$ python -q
>>> import numpy as np
>>> import numpy.linalg as la
>>> np.set_printoptions(precision=2, suppress=True, linewidth=140, floatmode="fixed")
>>> E = np.load("block0.npy")
>>> E
array([[-0.14,  1.04, -0.01],
       [-0.01,  0.90, -0.10],
       [-0.22,  1.12,  0.14],
       [ 0.04,  1.05,  0.01],
       [-0.14,  1.04, -0.10],
       [-1.93, -1.15, -0.76],
       [-1.86, -1.05, -0.84],
       [-2.06, -1.07, -1.23],
       [-2.03, -1.19, -1.12],
       [-2.14, -1.04, -1.18]])
>>> cov = np.cov(E, rowvar=False)
>>> print(np.argsort(-E.std(axis=0).round(6), kind="stable"))
[1 0 2]
>>> np.median(E, axis=0)
array([-1.04, -0.07, -0.43])
>>> rng = np.random.default_rng(377)
>>> M2 = E + rng.integers(-2, 3, (10, 2)) @ rng.integers(-2, 3, (2, 3))
>>> M2
array([[ 0.86,  3.04,  2.99],
       [ 0.99, -1.10, -1.10],
       [ 0.78,  0.12,  0.14],
       [ 1.04,  3.05,  3.01],
       [ 0.86,  2.04,  1.90],
       [-1.93, -1.15, -0.76],
       [-0.86, -0.05,  1.16],
       [-2.06, -2.07, -2.23],
       [-4.03, -0.19, -2.12],
       [-3.14, -1.04, -2.18]])
>>> print(M2 - E)
[[ 1.00  2.00  3.00]
 [ 1.00 -2.00 -1.00]
 [ 1.00 -1.00  0.00]
 [ 1.00  2.00  3.00]
 [ 1.00  1.00  2.00]
 [ 0.00  0.00  0.00]
 [ 1.00  1.00  2.00]
 [ 0.00 -1.00 -1.00]
 [-2.00  1.00 -1.00]
 [-1.00  0.00 -1.00]]
>>> print(la.matrix_rank(M2 - E, tol=1e-8))
2
>>> print(np.round(la.svd(M2 - E, compute_uv=False), 2) + 0)
[6.77 3.49 0.00]
>>> hat = E @ la.solve(E.T @ E, E.T)
>>> np.diag(hat)
array([0.21, 0.23, 0.50, 0.19, 0.24, 0.49, 0.25, 0.38, 0.24, 0.27])
>>> np.allclose(hat @ hat, hat)
True
>>> np.round(np.trace(hat), 2)
np.float64(3.0)
>>> F = np.array([[-40, 20, -24, 12],
...     [-10, 45, -6, 27],
...     [24, -12, 32, -16],
...     [6, -27, 8, -36]])
>>> F
array([[-40,  20, -24,  12],
       [-10,  45,  -6,  27],
       [ 24, -12,  32, -16],
       [  6, -27,   8, -36]])
>>> vec = np.array([0, 1, -1, -1])
>>> print(F @ np.eye(4)[1])
[ 20.00  45.00 -12.00 -27.00]
>>> F @ (2 * vec)
array([ 64,  48, -56,   2])
>>> F @ vec
array([ 32,  24, -28,   1])
>>> np.einsum("ij,j->i", F, vec)
array([ 32,  24, -28,   1])
